$ ipython --no-banner

In [1]: import numpy as np

In [2]: np.set_printoptions(precision=2, suppress=True, linewidth=140)

In [3]: mat = np.load("run7.npy")

In [4]: print(mat)
[[ 1.    0.    0.    0.    0.    0.    0.  ]
 [ 0.    1.    0.    0.    0.    0.    0.  ]
 [ 0.    0.    0.88  0.    0.   -0.47  0.  ]
 [ 0.    0.    0.    1.    0.    0.    0.  ]
 [ 0.    0.    0.    0.    1.    0.    0.  ]
 [ 0.    0.    0.47  0.    0.    0.88  0.  ]
 [ 0.    0.    0.    0.    0.    0.    1.  ]]

In [5]: # keeps lengths

In [6]: round(np.linalg.norm(mat), 2)
Out[6]: np.float64(2.65)

In [7]: np.linalg.matrix_rank(mat)
Out[7]: np.int64(7)

In [8]: mat.sum(axis=1)
Out[8]: array([1.  , 1.  , 0.41, 1.  , 1.  , 1.35, 1.  ])

In [9]: np.allclose(mat, mat.T)
Out[9]: False

In [10]: (mat + mat.T) / 2
Out[10]: 
array([[1.  , 0.  , 0.  , 0.  , 0.  , 0.  , 0.  ],
       [0.  , 1.  , 0.  , 0.  , 0.  , 0.  , 0.  ],
       [0.  , 0.  , 0.88, 0.  , 0.  , 0.  , 0.  ],
       [0.  , 0.  , 0.  , 1.  , 0.  , 0.  , 0.  ],
       [0.  , 0.  , 0.  , 0.  , 1.  , 0.  , 0.  ],
       [0.  , 0.  , 0.  , 0.  , 0.  , 0.88, 0.  ],
       [0.  , 0.  , 0.  , 0.  , 0.  , 0.  , 1.  ]])

In [11]: round(np.abs(np.linalg.eigvals(mat)).max(), 2)
Out[11]: np.float64(1.0)

In [12]: X = np.loadtxt("w.csv", delimiter=",")

In [13]: print(X)
[[ 1.4  1.8 -0.7 -0.9]
 [ 2.6  1.   0.3 -1.2]
 [-0.2 -0.5 -0.9 -0.9]
 [ 0.8 -0.5 -0.1 -0.5]
 [ 0.1  0.2 -1.1 -1.1]]

In [14]: vec = np.array([2, 2, -2, -2])

In [15]: print(np.linalg.norm(X @ vec) <= np.linalg.norm(X, 2) * np.linalg.norm(vec) + 1e-9)
True

In [16]: X @ np.ones(4)
Out[16]: array([ 1.6,  2.7, -2.5, -0.3, -1.9])

In [17]: X * vec
Out[17]: 
array([[ 2.8,  3.6,  1.4,  1.8],
       [ 5.2,  2. , -0.6,  2.4],
       [-0.4, -1. ,  1.8,  1.8],
       [ 1.6, -1. ,  0.2,  1. ],
       [ 0.2,  0.4,  2.2,  2.2]])
